$ python3 -q
>>> import numpy as np
>>> import numpy.linalg as la
>>> np.set_printoptions(suppress=True, linewidth=140)
>>> def rnd(a):
...     return np.round(a, 4) + 0
... 
>>> K = np.load("sample14.npy")
>>> K
array([[-1, -2,  0,  0,  2,  0,  0,  0,  0,  0, -1,  2,  0],
       [ 2, -2,  2,  0, -1,  0,  0,  0,  0,  0,  1,  0,  0],
       [ 0, -2,  1,  0,  0,  0,  0,  0,  0,  0,  0,  1,  0],
       [ 0,  0,  0,  0,  0,  2, -1,  0,  1, -2,  0,  0,  2],
       [ 0, -1,  1,  0,  1,  0,  0,  0,  0,  0, -1, -1,  0],
       [ 0,  0,  0, -1,  0,  2,  1,  2, -1,  1,  0,  0, -2],
       [ 0,  0,  0, -1,  0, -2,  1,  0,  2, -2,  0,  0,  2],
       [ 0,  0,  0, -1,  0,  2,  2, -2, -1,  0,  0,  0,  1],
       [ 0,  0,  0, -1,  0,  2,  0, -1, -2,  2,  0,  0,  1],
       [ 0,  0,  0, -2,  0,  1, -2,  2,  1,  2,  0,  0,  0],
       [-2,  2,  0,  0, -2,  0,  0,  0,  0,  0, -2, -1,  0],
       [ 0, -1, -1,  0,  0,  0,  0,  0,  0,  0,  0,  1,  0],
       [ 0,  0,  0,  0,  0,  0, -1,  0, -1, -1,  0,  0, -2]])
>>> # 2 groups of indices that never mix
>>> rnd(la.det(K))
np.float64(40950.0)
>>> np.allclose(K, K.T)
False
>>> la.determinant(K)
Traceback (most recent call last):
  File "<python-input-9>", line 1, in <module>
    la.determinant(K)
    ^^^^^^^^^^^^^^
AttributeError: module 'numpy.linalg' has no attribute 'determinant'
>>> np.allclose(K @ K.T, K.T @ K)
False
>>> np.trace(K)
np.int64(-3)
>>> mat = np.loadtxt("mat.csv", delimiter=",")
>>> mat
array([[0., 0., 0., 0., 0., 1., 1., 0., 0., 0., 0.],
       [0., 0., 0., 0., 0., 1., 0., 0., 1., 0., 1.],
       [0., 0., 0., 0., 0., 1., 0., 0., 0., 0., 1.],
       [0., 0., 0., 0., 1., 0., 0., 0., 0., 0., 0.],
       [0., 0., 0., 1., 0., 0., 0., 0., 0., 0., 0.],
       [1., 1., 1., 0., 0., 0., 0., 0., 0., 0., 0.],
       [1., 0., 0., 0., 0., 0., 0., 1., 0., 0., 0.],
       [0., 0., 0., 0., 0., 0., 1., 0., 0., 1., 0.],
       [0., 1., 0., 0., 0., 0., 0., 0., 0., 0., 0.],
       [0., 0., 0., 0., 0., 0., 0., 1., 0., 0., 0.],
       [0., 1., 1., 0., 0., 0., 0., 0., 0., 0., 0.]])
>>> # 2 blocks once reordered
>>> np.trace(mat)
np.float64(0.0)
>>> rnd(la.matrix_power(mat, 2))
array([[2., 1., 1., 0., 0., 0., 0., 1., 0., 0., 0.],
       [1., 3., 2., 0., 0., 0., 0., 0., 0., 0., 0.],
       [1., 2., 2., 0., 0., 0., 0., 0., 0., 0., 0.],
       [0., 0., 0., 1., 0., 0., 0., 0., 0., 0., 0.],
       [0., 0., 0., 0., 1., 0., 0., 0., 0., 0., 0.],
       [0., 0., 0., 0., 0., 3., 1., 0., 1., 0., 2.],
       [0., 0., 0., 0., 0., 1., 2., 0., 0., 1., 0.],
       [1., 0., 0., 0., 0., 0., 0., 2., 0., 0., 0.],
       [0., 0., 0., 0., 0., 1., 0., 0., 1., 0., 1.],
       [0., 0., 0., 0., 0., 0., 1., 0., 0., 1., 0.],
       [0., 0., 0., 0., 0., 2., 0., 0., 1., 0., 2.]])
>>> (mat + mat.T) / 2
array([[0., 0., 0., 0., 0., 1., 1., 0., 0., 0., 0.],
       [0., 0., 0., 0., 0., 1., 0., 0., 1., 0., 1.],
       [0., 0., 0., 0., 0., 1., 0., 0., 0., 0., 1.],
       [0., 0., 0., 0., 1., 0., 0., 0., 0., 0., 0.],
       [0., 0., 0., 1., 0., 0., 0., 0., 0., 0., 0.],
       [1., 1., 1., 0., 0., 0., 0., 0., 0., 0., 0.],
       [1., 0., 0., 0., 0., 0., 0., 1., 0., 0., 0.],
       [0., 0., 0., 0., 0., 0., 1., 0., 0., 1., 0.],
       [0., 1., 0., 0., 0., 0., 0., 0., 0., 0., 0.],
       [0., 0., 0., 0., 0., 0., 0., 1., 0., 0., 0.],
       [0., 1., 1., 0., 0., 0., 0., 0., 0., 0., 0.]])
>>> mat @ mat
array([[2., 1., 1., 0., 0., 0., 0., 1., 0., 0., 0.],
       [1., 3., 2., 0., 0., 0., 0., 0., 0., 0., 0.],
       [1., 2., 2., 0., 0., 0., 0., 0., 0., 0., 0.],
       [0., 0., 0., 1., 0., 0., 0., 0., 0., 0., 0.],
       [0., 0., 0., 0., 1., 0., 0., 0., 0., 0., 0.],
       [0., 0., 0., 0., 0., 3., 1., 0., 1., 0., 2.],
       [0., 0., 0., 0., 0., 1., 2., 0., 0., 1., 0.],
       [1., 0., 0., 0., 0., 0., 0., 2., 0., 0., 0.],
       [0., 0., 0., 0., 0., 1., 0., 0., 1., 0., 1.],
       [0., 0., 0., 0., 0., 0., 1., 0., 0., 1., 0.],
       [0., 0., 0., 0., 0., 2., 0., 0., 1., 0., 2.]])
>>> np.allclose(mat, mat.T)
True
>>> rnd(np.abs(la.eigvals(mat)).max())
np.float64(2.2882)
